>>> import numpy as np
>>> np.set_printoptions(precision=3, suppress=True, linewidth=120)
>>> X = np.load("data.npy")
>>> X
array([[ 0.309,  0.   ,  0.   , -0.951],
       [ 0.   ,  1.   ,  0.   ,  0.   ],
       [ 0.   ,  0.   ,  1.   ,  0.   ],
       [ 0.951,  0.   ,  0.   ,  0.309]])
>>> # keeps lengths
>>> np.round(X @ X.T, 3) + 0
array([[1., 0., 0., 0.],
       [0., 1., 0., 0.],
       [0., 0., 1., 0.],
       [0., 0., 0., 1.]])
>>> np.linalg.pinv(X)
array([[ 0.309,  0.   ,  0.   ,  0.951],
       [ 0.   ,  1.   ,  0.   ,  0.   ],
       [ 0.   ,  0.   ,  1.   ,  0.   ],
       [-0.951,  0.   ,  0.   ,  0.309]])
>>> np.round(X.T @ X, 3) + 0
array([[1., 0., 0., 0.],
       [0., 1., 0., 0.],
       [0., 0., 1., 0.],
       [0., 0., 0., 1.]])
>>> np.linalg.norm(X, axis=0)
array([1., 1., 1., 1.])
>>> f = np.array([-1, 1, 2, 1])
>>> A2 = X + np.outer(f, np.eye(4)[2])
>>> A2
array([[ 0.309,  0.   , -1.   , -0.951],
       [ 0.   ,  1.   ,  1.   ,  0.   ],
       [ 0.   ,  0.   ,  3.   ,  0.   ],
       [ 0.951,  0.   ,  1.   ,  0.309]])
>>> A = np.load("arr.npy")
>>> A
array([[0., 0., 0., 0., 1.],
       [0., 0., 0., 0., 3.],
       [0., 0., 0., 0., 0.],
       [0., 0., 0., 0., 3.],
       [1., 3., 0., 3., 0.]])
>>> # column 3 repeats column 1
>>> U, sigma, Vh = np.linalg.svd(A)
>>> vecs = Vh[:(sigma > 1e-8).sum()]
>>> rng = np.random.default_rng(9315)
>>> x0 = A[2] + 4 * A[4] + rng.integers(2) * np.eye(5)[4]
>>> x0
array([ 4., 12.,  0., 12.,  1.])
>>> np.diag(vecs.T @ vecs)
array([0.053, 0.474, 0.   , 0.474, 1.   ])
>>> np.linalg.matrix_rank(np.vstack([A, x0]))
np.int64(2)
>>> np.argsort(-np.linalg.norm(A, axis=0).round(6), kind="stable")[:3]
array([4, 1, 3])
>>> ang = np.radians(30)
>>> Rm = np.eye(5)
>>> Rm[3, 3] = Rm[4, 4] = np.cos(ang)
>>> Rm[3, 4], Rm[4, 3] = -np.sin(ang), np.sin(ang)
>>> Rm
array([[ 1.   ,  0.   ,  0.   ,  0.   ,  0.   ],
       [ 0.   ,  1.   ,  0.   ,  0.   ,  0.   ],
       [ 0.   ,  0.   ,  1.   ,  0.   ,  0.   ],
       [ 0.   ,  0.   ,  0.   ,  0.866, -0.5  ],
       [ 0.   ,  0.   ,  0.   ,  0.5  ,  0.866]])
>>> A2 = A @ Rm.T
>>> np.allclose(A @ A.T, A2 @ A2.T)
True
>>> np.allclose(np.linalg.norm(A, axis=1), np.linalg.norm(A2, axis=1))
True
>>> np.round(np.linalg.eigvalsh(A).min(), 3)
np.float64(-4.359)
>>> A2 = np.array([[1, -1, -2], [0, -2, 3], [3, 2, -1]])
>>> M = np.tril(A2)
>>> M
array([[ 1,  0,  0],
       [ 0, -2,  0],
       [ 3,  2, -1]])
>>> # triangular, det is the product of the diagonal
>>> ev, vecs = np.linalg.eig(M)
>>> np.sort(np.linalg.eigvals(M @ M))
array([1., 1., 4.])
>>> ev
array([-1.,  1., -2.])
>>> np.prod(ev)
np.float64(2.0)
>>> hat = np.triu(np.array([[2, 3, 3], [1, 3, 1], [2, 3, 1]]), 1) + np.eye(3)
>>> A2 = hat @ M @ np.linalg.inv(hat)
>>> A2
array([[ 10., -30.,  -3.],
       [  3.,  -9.,  -1.],
       [  3.,  -7.,  -3.]])
>>> np.linalg.matrix_rank(A2)
np.int64(3)
>>> np.poly(A2)
array([ 1.,  2., -1., -2.])
>>> np.trace(A2), np.trace(M)
(np.float64(-2.0), np.int64(-2))
>>> hat @ M - M @ hat
array([[  9.,  -3.,  -6.],
       [  3.,   2.,   1.],
       [  0.,  -9., -11.]])
>>> labels = rng.permutation(3)
>>> labels
array([2, 0, 1])
>>> A2 = M[labels][:, labels]
>>> np.sort(np.abs(np.linalg.eigvals(A2)))
array([1., 1., 2.])
>>> np.allclose(A2, M)
False
>>> A2
array([[-1,  3,  2],
       [ 0,  1,  0],
       [ 0,  0, -2]])
>>> A2 = M[0, 0] * M[1:] - np.outer(M[1:, 0], M[0])
>>> A2
array([[ 0, -2,  0],
       [ 0,  2, -1]])
>>> M[:, 0] / M[0, 0]
array([1., 0., 3.])
>>> np.flatnonzero(~A2.round(6).any(axis=1))
array([], dtype=int64)
>>> F = np.load("test10.npy")
>>> F
array([[ 6.,  0.,  9.],
       [ 0., -3.,  0.],
       [ 9.,  0.,  6.]])
>>> # splits into 2 blocks
>>> ev, vecs = np.linalg.eig(F)
>>> np.round(F @ vecs[:, 0] - ev[0] * vecs[:, 0], 3) + 0
array([0., 0., 0.])
>>> np.prod(ev)
np.float64(135.0)
>>> np.sort(np.linalg.eigvals(F.T))
array([-3., -3., 15.])
>>> labels = rng.permutation(3)
>>> labels
array([1, 2, 0])
>>> A2 = F[labels][:, labels]
>>> np.diag(A2)
array([-3.,  6.,  6.])
>>> round(float(np.linalg.det(A2)), 3), round(np.linalg.det(F[labels]), 3)
(135.0, np.float64(135.0))
>>> np.allclose(A2, F)
False
>>> F @ F
array([[117.,   0., 108.],
       [  0.,   9.,   0.],
       [108.,   0., 117.]])
>>> np.flatnonzero(np.linalg.matrix_power((F != 0) + (F.T != 0) + np.eye(3), 3)[0])
array([0, 2])
>>> (F != 0).astype(int)
array([[1, 0, 1],
       [0, 1, 0],
       [1, 0, 1]])
>>> ev, vecs = np.linalg.eigh(F)
>>> np.round(vecs.T @ vecs, 3) + 0
array([[1., 0., 0.],
       [0., 1., 0.],
       [0., 0., 1.]])
>>> ev
array([-3., -3., 15.])
>>> (ev > 1e-8).sum(), (ev < -1e-8).sum()
(np.int64(1), np.int64(2))
>>> ev.sum(), np.trace(F)
(np.float64(9.0), np.float64(9.0))
>>> np.round(vecs.T @ F @ vecs, 3) + 0
array([[-3.,  0.,  0.],
       [ 0., -3.,  0.],
       [ 0.,  0., 15.]])
>>> arr = np.eye(4, dtype=int)[rng.permutation(4)]
>>> arr
array([[0, 1, 0, 0],
       [0, 0, 1, 0],
       [1, 0, 0, 0],
       [0, 0, 0, 1]])
>>> # a transition matrix
>>> A2 = np.array([[0, 1, 1], [2, 2, 2], [1, 0, 0], [1, 1, 0]])
>>> np.einsum("ij,ij->i", arr, arr)
array([1, 1, 1, 1])
>>> np.linalg.matrix_rank(np.vstack([arr, A2.T]))
np.int64(4)
>>> np.einsum("ik,kj->ij", arr, A2)
array([[2, 2, 2],
       [1, 0, 0],
       [0, 1, 1],
       [1, 1, 0]])
>>> A2 @ arr
Traceback (most recent call last):
  File "<python-input-86>", line 1, in <module>
    A2 @ arr
    ~~~^~~~~
ValueError: matmul: Input operand 1 has a mismatch in its core dimension 0, with gufunc signature (n?,k),(k,m?)->(n?,m?) (size 4 is different from 3)
>>> np.einsum("ij->j", arr)
array([1, 1, 1, 1])
>>> np.linalg.matrix_rank(arr @ A2)
np.int64(3)
>>> x0 = np.array([1, 0, 0, 0])
>>> (arr * x0).sum(axis=1)
array([0, 0, 1, 0])
>>> np.sign((arr @ x0).round(6))
array([0, 0, 1, 0])
>>> arr @ np.ones(4)
array([1., 1., 1., 1.])
>>> np.einsum("ij,j->i", arr, x0)
array([0, 0, 1, 0])
>>> (arr @ x0).argmax()
np.int64(2)
>>> np.linalg.norm(arr @ x0) <= np.linalg.norm(arr, 2) * np.linalg.norm(x0) + 1e-9
np.True_
>>> arr @ np.eye(4)[1]
array([1., 0., 0., 0.])
>>> E = np.diag(np.array([3, 0, -2])) + -1 * np.eye(3, k=1) + -1 * np.eye(3, k=-1)
>>> E
array([[ 3., -1.,  0.],
       [-1.,  0., -1.],
       [ 0., -1., -2.]])
>>> # symmetric
>>> labels = rng.permutation(3)
>>> A2 = E[:, labels] * rng.choice([-1, 1], 3)
>>> A2
array([[-3., -1., -0.],
       [ 1.,  0.,  1.],
       [-0., -1.,  2.]])
>>> U, _, Vh = np.linalg.svd(E.T @ A2)
>>> np.round(np.linalg.lstsq(E, A2)[0], 3) + 0
array([[-1.,  0.,  0.],
       [ 0.,  1.,  0.],
       [ 0.,  0., -1.]])
>>> U, sigma, Vh = np.linalg.svd(E)
>>> np.argmax(sigma[:-1] / (sigma[1:] + 1e-6)) + 1
np.int64(2)
>>> sigma
array([3.319, 2.443, 0.123])
>>> A2 = U[:, :2] @ np.diag(sigma[:2]) @ Vh[:2]
>>> round(np.linalg.norm(E - A2) / np.linalg.norm(E), 3)
np.float64(0.03)
>>> A2
array([[ 2.989, -1.032,  0.015],
       [-1.032, -0.092, -0.957],
       [ 0.015, -0.957, -2.02 ]])
>>> np.linalg.matrix_rank(E, rtol=0.05)
np.int64(2)
>>> f = np.array([1, -4, 2])
>>> A2 = E + np.outer(f, np.eye(3)[1])
>>> np.linalg.matrix_rank(A2 - E)
np.int64(1)
>>> J = np.eye(4, dtype=int)[rng.permutation(4)] * np.array([1, 2, 0, 3])
>>> J
array([[0, 0, 0, 0],
       [0, 2, 0, 0],
       [1, 0, 0, 0],
       [0, 0, 0, 3]])
>>> # triangular: eigenvalues sit on the diagonal
>>> hat = np.triu(np.array([[3, 4, 4, 0], [4, 1, 5, 1], [2, 1, 5, 2], [2, 3, 0, 3]]), 1) + np.eye(4)
>>> A2 = hat @ J @ np.linalg.inv(hat)
>>> A2
array([[   4.,   -8.,   24.,  -40.],
       [   5.,  -18.,   70., -119.],
       [   1.,   -4.,   16.,  -22.],
       [   0.,    0.,    0.,    3.]])
>>> np.linalg.matrix_rank(A2)
np.int64(3)
>>> f, r1 = A2[0], A2[2]
>>> f @ r1
np.float64(1300.0)
>>> pr = (f @ r1) / (f @ f) * f
>>> np.outer(f, r1)
array([[   4.,  -16.,   64.,  -88.],
       [  -8.,   32., -128.,  176.],
       [  24.,  -96.,  384., -528.],
       [ -40.,  160., -640.,  880.]])
>>> pr
array([  2.305,  -4.61 ,  13.83 , -23.05 ])
>>> round((r1 - pr) @ f, 3)
np.float64(0.0)
>>> labels = rng.permutation(4)
>>> labels
array([2, 3, 0, 1])
>>> A2 = J[labels][:, labels]
>>> A2
array([[0, 0, 1, 0],
       [0, 3, 0, 0],
       [0, 0, 0, 0],
       [0, 0, 0, 2]])
>>> np.diag(A2)
array([0, 3, 0, 2])
>>> np.linalg.lstsq(A2[:-1].T, A2[-1])[2]
np.int32(2)
>>> try:
...     np.linalg.inv(A2)
... except np.linalg.LinAlgError as e:
...     print(e)
... 
Singular matrix
>>> m1 = np.loadtxt("out14.csv", delimiter=",")
>>> m1
array([[0., 0., 1., 2., 0.],
       [0., 0., 0., 2., 0.],
       [0., 0., 0., 2., 0.],
       [0., 0., 0., 0., 0.],
       [0., 0., 0., 0., 0.]])
>>> # triangular, det is the product of the diagonal
>>> np.prod(np.diag(m1)), np.round(np.linalg.det(m1), 3)
(np.float64(0.0), np.float64(0.0))
>>> rank = np.linalg.matrix_rank(m1)
>>> rank
np.int64(2)
>>> null = np.linalg.svd(m1)[2][rank:].T
>>> np.round(null @ null.T, 3) + 0
array([[1., 0., 0., 0., 0.],
       [0., 1., 0., 0., 0.],
       [0., 0., 0., 0., 0.],
       [0., 0., 0., 0., 0.],
       [0., 0., 0., 0., 1.]])
>>> [int(np.linalg.matrix_rank(m1[:i])) for i in range(1, len(m1) + 1)]
[1, 2, 2, 2, 2]
>>> null.shape
(5, 3)
>>> [int(np.linalg.matrix_rank(np.delete(m1, i, axis=0))) for i in range(5)]
[1, 2, 2, 2, 2]
>>> np.round(m1 @ null, 3) + 0
array([[0., 0., 0.],
       [0., 0., 0.],
       [0., 0., 0.],
       [0., 0., 0.],
       [0., 0., 0.]])
>>> C2 = arr.T @ arr
>>> np.allclose(C2, C2.T)
True
>>> np.linalg.matrix_rank(C2)
np.int64(4)
>>> np.linalg.svd(arr, compute_uv=False) ** 2
array([1., 1., 1., 1.])
>>> (arr @ arr.T).shape
(4, 4)
>>> np.diag(C2)
array([1, 1, 1, 1])
>>> np.trace(C2), (arr ** 2).sum()
(np.int64(4), np.int64(4))
>>> round(float(np.linalg.det(m1[::-1])), 3)
0.0
>>> round(float(np.linalg.det(m1.T)), 3)
0.0
>>> np.einsum("ij,ji->", m1, m1)
np.float64(0.0)
>>> np.poly(m1)
array([1., 0., 0., 0., 0., 0.])
>>> np.kron(np.eye(2, dtype=int), m1)
array([[0., 0., 1., 2., 0., 0., 0., 0., 0., 0.],
       [0., 0., 0., 2., 0., 0., 0., 0., 0., 0.],
       [0., 0., 0., 2., 0., 0., 0., 0., 0., 0.],
       [0., 0., 0., 0., 0., 0., 0., 0., 0., 0.],
       [0., 0., 0., 0., 0., 0., 0., 0., 0., 0.],
       [0., 0., 0., 0., 0., 0., 0., 1., 2., 0.],
       [0., 0., 0., 0., 0., 0., 0., 0., 2., 0.],
       [0., 0., 0., 0., 0., 0., 0., 0., 2., 0.],
       [0., 0., 0., 0., 0., 0., 0., 0., 0., 0.],
       [0., 0., 0., 0., 0., 0., 0., 0., 0., 0.]])
>>> np.linalg.eigvals(m1)
array([0., 0., 0., 0., 0.])
